% ipython --no-banner

In [1]: import numpy as np

In [2]: np.set_printoptions(precision=3, suppress=True, linewidth=120, floatmode="fixed")

In [3]: other = np.array([[-3, -2], [3, 1]])

In [4]: feats = other - other.T

In [5]: feats
Out[5]: 
array([[ 0, -5],
       [ 5,  0]])

In [6]: t3 = np.stack([feats, -2 * feats, feats[::-1]])

In [7]: np.linalg.norm(t3, axis=(1, 2))
Out[7]: array([ 7.071, 14.142,  7.071])

In [8]: np.linalg.det(t3)
Out[8]: array([ 25.000, 100.000, -25.000])

In [9]: np.linalg.matrix_rank(t3.reshape(3, -1))
Out[9]: np.int64(2)

In [10]: (t3 @ feats.T).shape
Out[10]: (3, 2, 2)

In [11]: r0, v = feats[1], feats[0]

In [12]: r0 @ v
Out[12]: np.int64(0)

In [13]: p = (r0 @ v) / (r0 @ r0) * r0

In [14]: np.linalg.matrix_rank(np.outer(r0, v))
Out[14]: np.int64(1)

In [15]: np.outer(r0, v)
Out[15]: 
array([[  0, -25],
       [  0,   0]])

In [16]: round(float(np.linalg.norm(r0 + v) ** 2 + np.linalg.norm(r0 - v) ** 2), 3)
Out[16]: 100.0

In [17]: arr = np.loadtxt("sample9.csv", delimiter=",")

In [18]: arr
Out[18]: 
array([[0.000, 1.000, 1.000, 1.000],
       [1.000, 0.000, 1.000, 1.000],
       [1.000, 1.000, 0.000, 1.000],
       [1.000, 1.000, 1.000, 0.000]])

In [19]: W = np.array([[1, -2, -1, 0, -1],
    ...:     [-1, -3, -1, 0, -1],
    ...:     [3, 2, 1, 3, -3],
    ...:     [0, 1, -2, -2, 3]])

In [20]: beta = np.array([3, 2, 4, 1, 1])

In [21]: H = np.maximum(arr @ W + beta, 0)

In [22]: np.linalg.matrix_rank(H)
Out[22]: np.int64(4)

In [23]: H
Out[23]: 
array([[5.000, 2.000, 2.000, 2.000, 0.000],
       [7.000, 3.000, 2.000, 2.000, 0.000],
       [3.000, 0.000, 0.000, 0.000, 2.000],
       [6.000, 0.000, 3.000, 4.000, 0.000]])

In [24]: basis = np.array([[4, 3], [-3, -3], [-1, -5], [0, 2], [-4, -3]])

In [25]: H @ basis
Out[25]: 
array([[12.000,  3.000],
       [17.000,  6.000],
       [ 4.000,  3.000],
       [21.000, 11.000]])
